$ python3 -q
>>> import numpy as np
>>> import numpy.linalg as la
>>> np.set_printoptions(precision=2, suppress=True, linewidth=140, sign=" ")
>>> A2 = np.array([[2, 2], [1, -1], [-2, 1]])
>>> data = np.tile(A2, (2, 3))
>>> print(data)
[[ 2  2  2  2  2  2]
 [ 1 -1  1 -1  1 -1]
 [-2  1 -2  1 -2  1]
 [ 2  2  2  2  2  2]
 [ 1 -1  1 -1  1 -1]
 [-2  1 -2  1 -2  1]]
>>> # null space of dimension 4
>>> rng = np.random.default_rng(99311)
>>> A2 = data + rng.integers(-2, 3, (6, 2)) @ rng.integers(-2, 3, (2, 6))
>>> print(A2)
[[ 2 -1  3  5  8 -2]
 [ 1  5 -3 -1  1  3]
 [-2 -1 -2  5  6 -3]
 [ 2  5  0  2  2  4]
 [ 1 -3  1  3  9 -5]
 [-2 -2  0  1 -2 -1]]
>>> print(np.abs(A2 - data).sum(axis=1))
[ 17  14  18   7  18   7]
>>> print(A2 - data)
[[ 0 -3  1  3  6 -4]
 [ 0  6 -4  0  0  4]
 [ 0 -2  0  4  8 -4]
 [ 0  3 -2  0  0  2]
 [ 0 -2  0  4  8 -4]
 [ 0 -3  2  0  0 -2]]
>>> print(np.abs(np.diag(la.qr(A2)[1])) > 1e-9)
[ True  True  True  True False False]
>>> print(round(float(np.trace(la.pinv(A2) @ A2)), 2))
4.0
>>> print(np.round(A2 @ la.pinv(A2) @ A2, 2) + 0)
[[ 2. -1.  3.  5.  8. -2.]
 [ 1.  5. -3. -1.  1.  3.]
 [-2. -1. -2.  5.  6. -3.]
 [ 2.  5.  0.  2.  2.  4.]
 [ 1. -3.  1.  3.  9. -5.]
 [-2. -2.  0.  1. -2. -1.]]
>>> print(data.mean(axis=0))
[ 0.33  0.67  0.33  0.67  0.33  0.67]
>>> print(np.diff(data, axis=0))
[[-1 -3 -1 -3 -1 -3]
 [-3  2 -3  2 -3  2]
 [ 4  1  4  1  4  1]
 [-1 -3 -1 -3 -1 -3]
 [-3  2 -3  2 -3  2]]
>>> print(la.matrix_rank(data))
2
>>> print(data.sum(axis=1))
[12  0 -3 12  0 -3]
>>> print(data - data[0])
[[ 0  0  0  0  0  0]
 [-1 -3 -1 -3 -1 -3]
 [-4 -1 -4 -1 -4 -1]
 [ 0  0  0  0  0  0]
 [-1 -3 -1 -3 -1 -3]
 [-4 -1 -4 -1 -4 -1]]
>>> print(data.shape)
(6, 6)
>>> print(np.round(la.svd(data, compute_uv=False), 2) + 0)
[ 7.47  5.85  0.    0.    0.    0.  ]
